>>> import numpy as np
>>> np.set_printoptions(precision=2, suppress=True, linewidth=120)
>>> M = np.load("x.npy")
>>> print(M)
[[ 44.71  17.41   7.43  -3.84 -29.16]
 [ 28.99  10.27   1.11  -2.13 -18.83]
 [ 28.89  10.23   1.07  -2.12 -18.76]
 [  5.45   0.44  -3.94  -1.01  -2.94]
 [  0.01   0.02   0.03   0.03  -0.02]
 [  0.19   0.41   0.44   0.6   -0.46]
 [  0.35   0.7    0.62   1.07  -0.83]
 [  0.46   0.88   0.7    1.41  -1.08]
 [  0.55   1.03   0.73   1.71  -1.3 ]
 [  1.08   1.9    0.35   3.98  -2.79]
 [ -0.92   2.84 -10.91  18.61  -8.08]
 [-11.08  -0.79 -34.24  39.34 -10.03]]
>>> # rank 3
>>> D = np.linalg.norm(M[:, None] - M[None], axis=-1)
>>> print(D[:5, :5])
[[ 0.   21.16 21.29 51.52 56.74]
 [21.16  0.    0.14 30.5  36.12]
 [21.29  0.14  0.   30.37 35.99]
 [51.52 30.5  30.37  0.    7.42]
 [56.74 36.12 35.99  7.42  0.  ]]
>>> print(D[1].round(6).argsort(kind="stable")[:4])
[1 2 0 3]
>>> print(np.unravel_index(D.round(6).argmax(), D.shape))
(np.int64(0), np.int64(11))
>>> print(D.shape)
(12, 12)
>>> left, sig, Vh = np.linalg.svd(M)
>>> print(sig.round(2) + 0)
[77.55 57.74  7.74  0.    0.  ]
>>> print(np.argmax(sig[:-1] / (sig[1:] + 1e-6)) + 1)
3
>>> M2 = left[:, :3] @ np.diag(sig[:3]) @ Vh[:3]
>>> print(round(np.linalg.norm(M - M2, 2), 2), np.round(sig[3], 2))
0.0 0.0
>>> print(np.linalg.matrix_rank(M2))
3
>>> print(np.linalg.matrix_rank(M, rtol=0.05))
3
>>> print(round(float(np.abs(M - M2).max()), 2))
0.0
>>> gram = np.cov(M, rowvar=False)
>>> print(np.corrcoef(M.T))
[[ 1.    0.97  0.55 -0.54 -0.87]
 [ 0.97  1.    0.43 -0.38 -0.94]
 [ 0.55  0.43  1.   -0.97 -0.09]
 [-0.54 -0.38 -0.97  1.    0.07]
 [-0.87 -0.94 -0.09  0.07  1.  ]]
>>> print(np.argsort(-M.std(axis=0).round(6), kind="stable"))
[0 3 2 4 1]
>>> print(np.median(M, axis=0))
[ 0.51  0.95  0.53  0.84 -2.86]
>>> print(np.round(np.linalg.eigvalsh(gram)[::-1], 2) + 0)
[475.66 182.45   5.1    0.     0.  ]
>>> print(gram.shape)
(5, 5)
